In [1]: import numpy as np

In [2]: from numpy import linalg as LA

In [3]: np.set_printoptions(precision=1, suppress=True, linewidth=160, sign=" ")

In [4]: feats = np.loadtxt("mat.csv", delimiter=",")

In [5]: feats.round(1) + 0
Out[5]: 
array([[-0.6, -0.5, -0.6],
       [ 0.2, -0.8,  0.5],
       [ 0.2,  0. , -0.1],
       [-0.8,  0.2,  0.5]])

In [6]: # keeps lengths

In [7]: Q, r_ = LA.qr(feats)

In [8]: np.abs(np.diag(r_))
Out[8]: array([ 1.,  1.,  1.])

In [9]: Q.round(1) + 0
Out[9]: 
array([[-0.6, -0.5, -0.6],
       [ 0.2, -0.8,  0.5],
       [ 0.2,  0. , -0.1],
       [-0.8,  0.2,  0.5]])

In [10]: np.round(Q.T @ Q, 1) + 0
Out[10]: 
array([[ 1.,  0.,  0.],
       [ 0.,  1.,  0.],
       [ 0.,  0.,  1.]])

In [11]: Q.shape, r_.shape
Out[11]: ((4, 3), (3, 3))

In [12]: B = feats / np.sqrt((feats ** 2).mean(axis=1, keepdims=True))

In [13]: LA.norm(B, axis=1)
Out[13]: array([ 1.7,  1.7,  1.7,  1.7])

In [14]: LA.matrix_rank(feats - feats.mean(axis=1, keepdims=True))
Out[14]: np.int64(2)

In [15]: B[2]
Out[15]: array([ 1.3, -0.2, -1.1])

In [16]: rng = np.random.default_rng(32476)

In [17]: B = feats + rng.integers(-2, 3, (4, 2)) @ rng.integers(-2, 3, (2, 3))

In [18]: B
Out[18]: 
array([[-0.6,  1.5, -2.6],
       [-1.8, -0.8,  3.5],
       [ 4.2, -4. , -2.1],
       [ 1.2, -0.8, -1.5]])

In [19]: np.round(LA.svd(B - feats, compute_uv=False), 1) + 0
Out[19]: array([ 7.1,  3.9,  0. ])

In [20]: np.abs(B - feats).sum(axis=1)
Out[20]: array([  4.,   5.,  10.,   5.])

In [21]: B - feats
Out[21]: 
array([[ 0.,  2., -2.],
       [-2.,  0.,  3.],
       [ 4., -4., -2.],
       [ 2., -1., -2.]])

In [22]: F = np.load("block15.npy")

In [23]: F
Out[23]: 
array([[  2.7,   0.6,   0.4],
       [ -3.3,  -1. ,  -1.1],
       [  9.4,   2. ,   1.7],
       [  8.6,   1.9,   1.6],
       [ -5.9,  -0.8,  -1.5],
       [  5.5,   1.2,   1. ],
       [ -9.7,  -1.6,  -2. ],
       [-10.9,  -1.8,  -1.8],
       [  2.3,   0.2,   0. ],
       [  5.2,   0.6,   1.3],
       [ -0.3,  -0.1,  -0.1],
       [  1. ,   0.1,   0.4],
       [  2.9,   0.7,   0. ],
       [ -7. ,  -1.2,  -1.5],
       [ -2.7,  -0.6,  -0.5],
       [  0.3,   0.6,   0.1],
       [  2.2,   0.4,   0.2],
       [-10.6,  -2. ,  -2.2],
       [ -3.2,  -1.2,   0.1],
       [ -1.5,  -0.8,  -0.7],
       [  1.2,   0.5,  -0.1],
       [ -2.2,  -0.1,  -0.1],
       [ -2.6,  -0.7,  -0.7],
       [  0.3,   0.3,  -0.2],
       [ -0.1,  -0.2,  -0.3],
       [ -2.8,  -0.8,  -0.6],
       [ -1.3,  -0.1,  -0.3]])

In [24]: f, r1 = F[7], F[26]

In [25]: round(float(f @ f), 1)
Out[25]: 125.3

In [26]: np.round(f @ r1, 1)
Out[26]: np.float64(14.9)

In [27]: pr = (f @ r1) / (f @ f) * f

In [28]: np.round((r1 - pr) @ f, 1)
Out[28]: np.float64(-0.0)
